>>> import numpy as np
>>> import numpy.linalg as la
>>> np.set_printoptions(precision=1, suppress=True, linewidth=140, floatmode="fixed")
>>> s = 20 * 0.2 ** np.arange(3)
>>> rng = np.random.default_rng(91)
>>> J = rng.normal(size=(13, 3)) * rng.permutation(s)
>>> J.round(1) + 0
array([[  2.5,   2.9,  -1.0],
       [-10.2,   2.4,  -0.2],
       [ -6.1,  -1.0,  -0.5],
       [-11.8,   2.6,   0.6],
       [  1.6,   5.6,  -0.7],
       [ 12.0,   3.5,   1.5],
       [ 10.3,  -0.6,   0.5],
       [  1.5,   2.1,   0.8],
       [  5.0,   0.0,   0.4],
       [  8.6,  -1.8,  -0.6],
       [ 25.8,   3.3,   0.4],
       [ 11.9,   6.1,   0.4],
       [ -4.9,   4.2,   0.6]])
>>> Ac = J - J.mean(axis=0)
>>> Uu, s, Vt = la.svd(Ac, full_matrices=False)
>>> np.round(Vt[0] * np.sign(Vt[0, np.abs(Vt[0]).argmax()]), 1) + 0
array([1.0, 0.0, 0.0])
>>> np.searchsorted(np.cumsum(s ** 2) / (s ** 2).sum(), 0.9) + 1
np.int64(1)
>>> np.round((s ** 2).sum() ** 2 / (s ** 4).sum(), 1)
np.float64(1.1)
>>> np.abs(Uu[:, 0]).argmax()
np.int64(10)
>>> la.matrix_rank(Ac)
np.int64(3)
>>> M = np.array([[0, 1, 0], [1, 0, 0], [0, 0, 1]])
>>> # keeps lengths
>>> np.kron(np.eye(2, dtype=int), M)
array([[0, 1, 0, 0, 0, 0],
       [1, 0, 0, 0, 0, 0],
       [0, 0, 1, 0, 0, 0],
       [0, 0, 0, 0, 1, 0],
       [0, 0, 0, 1, 0, 0],
       [0, 0, 0, 0, 0, 1]])
>>> round(la.eigvals(M).sum().real, 1)
np.float64(1.0)
>>> round(float(la.det(M[::-1])), 1)
1.0
>>> np.einsum("ii->", M)
np.int64(1)
>>> round(float(la.det(M.T)), 1)
-1.0
>>> np.poly(M)
array([ 1.0, -1.0, -1.0,  1.0])
>>> round(float(la.det(2 * M)), 1), round(la.det(M), 1)
(-8.0, np.float64(-1.0))
>>> la.norm(M, axis=0)
array([1.0, 1.0, 1.0])
>>> M.T @ M
array([[1, 0, 0],
       [0, 1, 0],
       [0, 0, 1]])
>>> la.pinv(M)
array([[0.0, 1.0, 0.0],
       [1.0, 0.0, 0.0],
       [0.0, 0.0, 1.0]])
>>> w, vecs = la.eig(M)
>>> np.prod(w)
np.float64(-1.0)
>>> np.sort(la.eigvals(M @ M))
array([1.0, 1.0, 1.0])
>>> M @ vecs[:, 0] - w[0] * vecs[:, 0]
array([0.0, 0.0, 0.0])
>>> np.sort(la.eigvals(la.inv(M)))
array([-1.0,  1.0,  1.0])
>>> w
array([ 1.0, -1.0,  1.0])
>>> np.zeros(3, 3)
Traceback (most recent call last):
  File "<python-input-32>", line 1, in <module>
    np.zeros(3, 3)
    ~~~~~~~~^^^^^^
TypeError: Cannot interpret '3' as a data type
>>> la.matrix_rank(M)
np.int64(3)
>>> M[:, 3]
Traceback (most recent call last):
  File "<python-input-34>", line 1, in <module>
    M[:, 3]
    ~^^^^^^
IndexError: index 3 is out of bounds for axis 1 with size 3
>>> np.diff(M, axis=0)
array([[ 1, -1,  0],
       [-1,  0,  1]])
